% python3 -q
>>> import numpy as np
>>> np.set_printoptions(precision=1, suppress=True, linewidth=120)
>>> def rd(a):
...     return np.round(a, 1) + 0
... 
>>> W0 = np.loadtxt("data.csv", delimiter=",")
>>> rd(W0)
array([[ 0. ,  0. ,  0. ,  0. , -0.1],
       [ 0. ,  0.3,  0.1,  0. ,  0.5],
       [ 0. ,  0.1,  0. ,  0. ,  0.1],
       [ 0. ,  0. ,  0. ,  0. ,  0.1],
       [-0.1,  0.5,  0.1,  0.1,  0.6]])
>>> # rank 1
>>> np.linalg.matrix_rank(W0, rtol=0.1)
np.int64(1)
>>> np.linalg.cond(W0) > 100
np.True_
>>> vec = np.array([-1, 2, 2, -1, -1])
>>> rd(W0 @ W0 @ vec)
array([-0.1,  0.4,  0.1,  0.1,  0.5])
>>> rd(np.eye(5) - W0)
array([[ 1. ,  0. ,  0. ,  0. ,  0.1],
       [ 0. ,  0.7, -0.1,  0. , -0.5],
       [ 0. , -0.1,  1. ,  0. , -0.1],
       [ 0. ,  0. ,  0. ,  1. , -0.1],
       [ 0.1, -0.5, -0.1, -0.1,  0.4]])
>>> np.trace(W0)
np.float64(1.0)
>>> rd(np.linalg.eigvalsh(2 * W0 - np.eye(5)))
array([-1., -1., -1., -1.,  1.])
>>> rd(np.poly(W0))
array([ 1., -1.,  0.,  0.,  0.,  0.])
>>> rd(np.linalg.eigvals(W0).sum().real)
np.float64(1.0)
>>> rd(np.kron(np.eye(2, dtype=int), W0))
array([[ 0. ,  0. ,  0. ,  0. , -0.1,  0. ,  0. ,  0. ,  0. ,  0. ],
       [ 0. ,  0.3,  0.1,  0. ,  0.5,  0. ,  0. ,  0. ,  0. ,  0. ],
       [ 0. ,  0.1,  0. ,  0. ,  0.1,  0. ,  0. ,  0. ,  0. ,  0. ],
       [ 0. ,  0. ,  0. ,  0. ,  0.1,  0. ,  0. ,  0. ,  0. ,  0. ],
       [-0.1,  0.5,  0.1,  0.1,  0.6,  0. ,  0. ,  0. ,  0. ,  0. ],
       [ 0. ,  0. ,  0. ,  0. ,  0. ,  0. ,  0. ,  0. ,  0. , -0.1],
       [ 0. ,  0. ,  0. ,  0. ,  0. ,  0. ,  0.3,  0.1,  0. ,  0.5],
       [ 0. ,  0. ,  0. ,  0. ,  0. ,  0. ,  0.1,  0. ,  0. ,  0.1],
       [ 0. ,  0. ,  0. ,  0. ,  0. ,  0. ,  0. ,  0. ,  0. ,  0.1],
       [ 0. ,  0. ,  0. ,  0. ,  0. , -0.1,  0.5,  0.1,  0.1,  0.6]])
>>> rd(np.linalg.det(W0[::-1]))
np.float64(0.0)
>>> rd(np.linalg.det(W0.T))
np.float64(0.0)
>>> np.einsum("ij,ji->", W0, W0)
np.float64(1.0)
>>> ev, vecs = np.linalg.eigh(W0)
>>> vec = np.array([-1, -1, 0, 1, -2])
>>> rd(vecs * np.abs(ev) @ vecs.T)
array([[ 0. ,  0. ,  0. ,  0. , -0.1],
       [ 0. ,  0.3,  0.1,  0. ,  0.5],
       [ 0. ,  0.1,  0. ,  0. ,  0.1],
       [ 0. ,  0. ,  0. ,  0. ,  0.1],
       [-0.1,  0.5,  0.1,  0.1,  0.6]])
>>> (np.sign(vecs[:, -1].round(6)) == np.sign(vecs[0, -1].round(6))).astype(int)
array([1, 0, 0, 0, 0])
>>> rd(vec @ W0 @ vec)
np.float64(4.0)
>>> rd(np.abs(W0).sum(axis=1).max()), rd(np.abs(ev).max())
(np.float64(1.4), np.float64(1.0))
>>> rd(vec @ W0 @ vec / (vec @ vec)), rd(ev[0]), rd(ev[-1])
(np.float64(0.6), np.float64(0.0), np.float64(1.0))
>>> K = np.loadtxt("arr.csv", delimiter=",")
>>> K
array([[-12.,   4.,  10.,  -5.,   3.,   0.,  -1.,  13.,   5.,  -4.],
       [  4.,  16., -10.,  -1.,   6.,   7.,  -4.,   5.,  -7.,   5.],
       [ 10., -10.,   2.,   3.,  -7.,  14.,   1.,  -7., -14.,  17.],
       [ -5.,  -1.,   3.,  18.,  -2.,  -2.,  13.,  -3.,   5., -14.],
       [  3.,   6.,  -7.,  -2.,   6.,   8., -14.,  -2., -15.,  -6.],
       [  0.,   7.,  14.,  -2.,   8.,   6.,  -1.,  -2., -10.,  -7.],
       [ -1.,  -4.,   1.,  13., -14.,  -1., -18.,   7.,  15.,  -5.],
       [ 13.,   5.,  -7.,  -3.,  -2.,  -2.,   7.,   4.,   1.,   8.],
       [  5.,  -7., -14.,   5., -15., -10.,  15.,   1., -16.,  -1.],
       [ -4.,   5.,  17., -14.,  -6.,  -7.,  -5.,   8.,  -1.,   4.]])
>>> # equal to its transpose
>>> ev, vecs = np.linalg.eigh(K)
>>> rd(np.linalg.svd(K, compute_uv=False))
array([45.1, 41.1, 30.7, 30.4, 26.9, 21.9, 16. , 11.8,  5.7,  0.7])
>>> ev.sum(), np.trace(K)
(np.float64(10.0), np.float64(10.0))
>>> rd(np.linalg.eigvalsh(K @ K))
array([   0.5,   32.7,  138.9,  257.1,  477.6,  722.1,  923.1,  940.2, 1690.1, 2033.7])
>>> np.unique(ev.round(6) + 0, return_counts=True)[1]
array([1, 1, 1, 1, 1, 1, 1, 1, 1, 1])
>>> C2 = K.T @ K
>>> (K @ K.T).shape
(10, 10)
>>> rd(np.linalg.svd(K, compute_uv=False) ** 2)
array([2033.7, 1690.1,  940.2,  923.1,  722.1,  477.6,  257.1,  138.9,   32.7,    0.5])
>>> np.trace(C2), (K ** 2).sum()
(np.float64(7216.0), np.float64(7216.0))
>>> np.allclose(C2, C2.T)
True
>>> A2 = np.linalg.inv(K)
>>> rd(K @ A2)
array([[1., 0., 0., 0., 0., 0., 0., 0., 0., 0.],
       [0., 1., 0., 0., 0., 0., 0., 0., 0., 0.],
       [0., 0., 1., 0., 0., 0., 0., 0., 0., 0.],
       [0., 0., 0., 1., 0., 0., 0., 0., 0., 0.],
       [0., 0., 0., 0., 1., 0., 0., 0., 0., 0.],
       [0., 0., 0., 0., 0., 1., 0., 0., 0., 0.],
       [0., 0., 0., 0., 0., 0., 1., 0., 0., 0.],
       [0., 0., 0., 0., 0., 0., 0., 1., 0., 0.],
       [0., 0., 0., 0., 0., 0., 0., 0., 1., 0.],
       [0., 0., 0., 0., 0., 0., 0., 0., 0., 1.]])
>>> rd(A2)
array([[ 0. ,  0. ,  0. , -0.1,  0. ,  0.1,  0. ,  0.1,  0. ,  0. ],
       [ 0. ,  0. ,  0. ,  0.1,  0.1, -0.1,  0. ,  0. , -0.1,  0.1],
       [ 0. ,  0. ,  0. , -0.1, -0.1,  0.1,  0. ,  0. ,  0. ,  0. ],
       [-0.1,  0.1, -0.1, -0.2, -0.3,  0.3,  0.1, -0.2,  0.1, -0.2],
       [ 0. ,  0.1, -0.1, -0.3, -0.3,  0.4,  0.1, -0.1,  0.1, -0.2],
       [ 0.1, -0.1,  0.1,  0.3,  0.4, -0.4, -0.1,  0.2, -0.2,  0.2],
       [ 0. ,  0. ,  0. ,  0.1,  0.1, -0.1, -0.1,  0.1,  0. ,  0.1],
       [ 0.1,  0. ,  0. , -0.2, -0.1,  0.2,  0.1,  0. ,  0.1, -0.1],
       [ 0. , -0.1,  0. ,  0.1,  0.1, -0.2,  0. ,  0.1, -0.1,  0.1],
       [ 0. ,  0.1,  0. , -0.2, -0.2,  0.2,  0.1, -0.1,  0.1, -0.1]])
>>> ev, vecs = np.linalg.eigh(K)
>>> vec = np.array([-1, -1, -1, 0, -1, -1, -1, -1, 2, 1])
>>> rd(np.linalg.eigvalsh(K[1:, 1:]))
array([-39.3, -29.1, -21.4,  -1.1,   0.7,  14.7,  26.7,  30.1,  40.8])
>>> vec @ K @ vec / (vec @ vec), rd(ev[0]), rd(ev[-1])
(np.float64(7.0), np.float64(-45.1), np.float64(41.1))
>>> vec @ K @ vec
np.float64(84.0)
>>> (np.sign(vecs[:, -1].round(6)) == np.sign(vecs[0, -1].round(6))).astype(int)
array([1, 1, 1, 0, 1, 1, 0, 1, 0, 1])
>>> F = np.loadtxt("test4.csv", delimiter=",")
>>> F
array([[0., 1., 0., 0., 0., 1., 0., 1., 0., 0.],
       [1., 0., 0., 0., 1., 0., 0., 1., 0., 0.],
       [0., 0., 0., 0., 0., 0., 1., 0., 1., 0.],
       [0., 0., 0., 0., 0., 0., 1., 0., 1., 0.],
       [0., 1., 0., 0., 0., 1., 0., 0., 0., 0.],
       [1., 0., 0., 0., 1., 0., 0., 1., 0., 0.],
       [0., 0., 1., 1., 0., 0., 0., 0., 1., 1.],
       [1., 1., 0., 0., 0., 1., 0., 0., 0., 0.],
       [0., 0., 1., 1., 0., 0., 1., 0., 0., 1.],
       [0., 0., 0., 0., 0., 0., 1., 0., 1., 0.]])
>>> rng = np.random.default_rng(34876)
>>> z = rng.permutation(10)
>>> z
array([2, 6, 0, 1, 8, 4, 3, 7, 5, 9])
>>> A2 = F[z][:, z]
>>> np.trace(A2)
np.float64(0.0)
>>> A2
array([[0., 1., 0., 0., 1., 0., 0., 0., 0., 0.],
       [1., 0., 0., 0., 1., 0., 1., 0., 0., 1.],
       [0., 0., 0., 1., 0., 0., 0., 1., 1., 0.],
       [0., 0., 1., 0., 0., 1., 0., 1., 0., 0.],
       [1., 1., 0., 0., 0., 0., 1., 0., 0., 1.],
       [0., 0., 0., 1., 0., 0., 0., 0., 1., 0.],
       [0., 1., 0., 0., 1., 0., 0., 0., 0., 0.],
       [0., 0., 1., 1., 0., 0., 0., 0., 1., 0.],
       [0., 0., 1., 0., 0., 1., 0., 1., 0., 0.],
       [0., 1., 0., 0., 1., 0., 0., 0., 0., 0.]])
>>> rd(np.sort(np.abs(np.linalg.eigvals(A2))))
array([0. , 0. , 0. , 0.3, 1. , 1. , 2. , 2.2, 2.9, 3. ])
>>> np.diag(A2)
array([0., 0., 0., 0., 0., 0., 0., 0., 0., 0.])
>>> J = np.loadtxt("layer17.csv", delimiter=",")
>>> J
array([[0., 0., 0., 0., 0., 0., 0., 0., 1., 0., 0., 0.],
       [0., 0., 0., 0., 0., 0., 1., 0., 0., 0., 0., 0.],
       [0., 0., 0., 0., 0., 0., 0., 0., 0., 0., 1., 0.],
       [1., 0., 0., 0., 0., 0., 0., 0., 0., 0., 0., 0.],
       [0., 0., 0., 1., 0., 0., 0., 0., 0., 0., 0., 0.],
       [0., 0., 0., 0., 0., 0., 0., 1., 0., 0., 0., 0.],
       [0., 1., 0., 0., 0., 0., 0., 0., 0., 0., 0., 0.],
       [0., 0., 0., 0., 0., 0., 0., 0., 0., 1., 0., 0.],
       [0., 0., 0., 0., 0., 1., 0., 0., 0., 0., 0., 0.],
       [0., 0., 0., 0., 1., 0., 0., 0., 0., 0., 0., 0.],
       [0., 0., 1., 0., 0., 0., 0., 0., 0., 0., 0., 0.],
       [0., 0., 0., 0., 0., 0., 0., 0., 0., 0., 0., 1.]])
>>> # rows sum to 1
>>> A2 = np.linalg.inv(J)
>>> np.allclose(A2, J.T)
True
>>> rd(np.linalg.inv(A2))
array([[0., 0., 0., 0., 0., 0., 0., 0., 1., 0., 0., 0.],
       [0., 0., 0., 0., 0., 0., 1., 0., 0., 0., 0., 0.],
       [0., 0., 0., 0., 0., 0., 0., 0., 0., 0., 1., 0.],
       [1., 0., 0., 0., 0., 0., 0., 0., 0., 0., 0., 0.],
       [0., 0., 0., 1., 0., 0., 0., 0., 0., 0., 0., 0.],
       [0., 0., 0., 0., 0., 0., 0., 1., 0., 0., 0., 0.],
       [0., 1., 0., 0., 0., 0., 0., 0., 0., 0., 0., 0.],
       [0., 0., 0., 0., 0., 0., 0., 0., 0., 1., 0., 0.],
       [0., 0., 0., 0., 0., 1., 0., 0., 0., 0., 0., 0.],
       [0., 0., 0., 0., 1., 0., 0., 0., 0., 0., 0., 0.],
       [0., 0., 1., 0., 0., 0., 0., 0., 0., 0., 0., 0.],
       [0., 0., 0., 0., 0., 0., 0., 0., 0., 0., 0., 1.]])
>>> J.reshape(-1, 2)
array([[0., 0.],
       [0., 0.],
       [0., 0.],
       [0., 0.],
       [1., 0.],
       [0., 0.],
       [0., 0.],
       [0., 0.],
       [0., 0.],
       [1., 0.],
       [0., 0.],
       [0., 0.],
       [0., 0.],
       [0., 0.],
       [0., 0.],
       [0., 0.],
       [0., 0.],
       [1., 0.],
       [1., 0.],
       [0., 0.],
       [0., 0.],
       [0., 0.],
       [0., 0.],
       [0., 0.],
       [0., 0.],
       [0., 1.],
       [0., 0.],
       [0., 0.],
       [0., 0.],
       [0., 0.],
       [0., 0.],
       [0., 0.],
       [0., 0.],
       [0., 1.],
       [0., 0.],
       [0., 0.],
       [0., 1.],
       [0., 0.],
       [0., 0.],
       [0., 0.],
       [0., 0.],
       [0., 0.],
       [0., 0.],
       [0., 0.],
       [0., 0.],
       [0., 0.],
       [0., 1.],
       [0., 0.],
       [0., 0.],
       [0., 0.],
       [0., 1.],
       [0., 0.],
       [0., 0.],
       [0., 0.],
       [0., 0.],
       [0., 0.],
       [1., 0.],
       [0., 0.],
       [0., 0.],
       [0., 0.],
       [0., 0.],
       [1., 0.],
       [0., 0.],
       [0., 0.],
       [0., 0.],
       [0., 0.],
       [0., 0.],
       [0., 0.],
       [0., 0.],
       [0., 0.],
       [0., 0.],
       [0., 1.]])
>>> J.reshape(2, -1)
array([[0., 0., 0., 0., 0., 0., 0., 0., 1., 0., 0., 0., 0., 0., 0., 0., 0., 0., 1., 0., 0., 0., 0., 0., 0., 0., 0.,
        0., 0., 0., 0., 0., 0., 0., 1., 0., 1., 0., 0., 0., 0., 0., 0., 0., 0., 0., 0., 0., 0., 0., 0., 1., 0., 0.,
        0., 0., 0., 0., 0., 0., 0., 0., 0., 0., 0., 0., 0., 1., 0., 0., 0., 0.],
       [0., 1., 0., 0., 0., 0., 0., 0., 0., 0., 0., 0., 0., 0., 0., 0., 0., 0., 0., 0., 0., 1., 0., 0., 0., 0., 0.,
        0., 0., 1., 0., 0., 0., 0., 0., 0., 0., 0., 0., 0., 1., 0., 0., 0., 0., 0., 0., 0., 0., 0., 1., 0., 0., 0.,
        0., 0., 0., 0., 0., 0., 0., 0., 0., 0., 0., 0., 0., 0., 0., 0., 0., 1.]])
>>> blk = J.reshape(12, 2, -1)
>>> blk.shape
(12, 2, 6)
>>> blk[:, 0]
array([[0., 0., 0., 0., 0., 0.],
       [0., 0., 0., 0., 0., 0.],
       [0., 0., 0., 0., 0., 0.],
       [1., 0., 0., 0., 0., 0.],
       [0., 0., 0., 1., 0., 0.],
       [0., 0., 0., 0., 0., 0.],
       [0., 1., 0., 0., 0., 0.],
       [0., 0., 0., 0., 0., 0.],
       [0., 0., 0., 0., 0., 1.],
       [0., 0., 0., 0., 1., 0.],
       [0., 0., 1., 0., 0., 0.],
       [0., 0., 0., 0., 0., 0.]])
